$ python3 -q
>>> import numpy as np
>>> from numpy import linalg as LA
>>> np.set_printoptions(precision=3, suppress=True, linewidth=140)
>>> X = np.array([[0, 3, 0], [0, 0, 0], [0, 0, 0], [0, 0, 2]])
>>> rank = LA.matrix_rank(X)
>>> rank
np.int64(2)
>>> N = LA.svd(X)[2][rank:].T
>>> N.shape
(3, 1)
>>> N[:, 0] / N[np.abs(N[:, 0]).round(6).argmax(), 0]
array([ 1., -0., -0.])
>>> LA.matrix_rank(X.T @ X), LA.matrix_rank(X @ X.T)
(np.int64(2), np.int64(2))
>>> Uu, sv, vt = LA.svd(X)
>>> np.argmax(sv[:-1] / (sv[1:] + 1e-6)) + 1
np.int64(2)
>>> other = Uu[:, :2] @ np.diag(sv[:2]) @ vt[:2]
>>> round(float(LA.norm(X - other, 2)), 3), sv[2]
(0.0, np.float64(0.0))
>>> round(float(LA.norm(X - other) / LA.norm(X)), 3)
0.0
>>> other
array([[0., 3., 0.],
       [0., 0., 0.],
       [0., 0., 0.],
       [0., 0., 2.]])
>>> W2 = np.array([[-2, -3, -1]])
>>> rng = np.random.default_rng(853)
>>> feats = rng.normal(size=(12, 1)) @ W2 + np.array([2, -1, 0])
>>> feats
array([[-0.993, -5.489, -1.496],
       [ 2.296, -0.557,  0.148],
       [ 3.363,  1.044,  0.681],
       [ 1.36 , -1.96 , -0.32 ],
       [ 3.25 ,  0.875,  0.625],
       [ 0.373, -3.44 , -0.813],
       [-2.297, -7.445, -2.148],
       [ 1.87 , -1.196, -0.065],
       [ 3.246,  0.869,  0.623],
       [ 1.086, -2.371, -0.457],
       [ 0.934, -2.599, -0.533],
       [ 4.641,  2.961,  1.32 ]])
>>> Xs = feats - feats.mean(axis=0)
>>> V = LA.svd(Xs)[2][:2]
>>> other = Xs - Xs @ V.T @ V
>>> np.round(np.cov(Xs @ V.T, rowvar=False), 3) + 0
array([[13.529,  0.   ],
       [ 0.   ,  0.   ]])
>>> x = np.array([1, -1, 2])
>>> h1 = np.maximum(feats @ x, 0)
>>> feats.T @ h1
array([ 74.763, -22.113,   3.817])
>>> np.maximum(feats @ (3 * x), 0)
array([ 4.511,  9.443, 11.044,  8.04 , 10.875,  6.56 ,  2.555,  8.804, 10.869,  7.629,  7.401, 12.961])
>>> feats * (h1 > 1e-9)[:, None]
array([[-0.993, -5.489, -1.496],
       [ 2.296, -0.557,  0.148],
       [ 3.363,  1.044,  0.681],
       [ 1.36 , -1.96 , -0.32 ],
       [ 3.25 ,  0.875,  0.625],
       [ 0.373, -3.44 , -0.813],
       [-2.297, -7.445, -2.148],
       [ 1.87 , -1.196, -0.065],
       [ 3.246,  0.869,  0.623],
       [ 1.086, -2.371, -0.457],
       [ 0.934, -2.599, -0.533],
       [ 4.641,  2.961,  1.32 ]])
>>> np.flatnonzero(h1 > 1e-9)
array([ 0,  1,  2,  3,  4,  5,  6,  7,  8,  9, 10, 11])
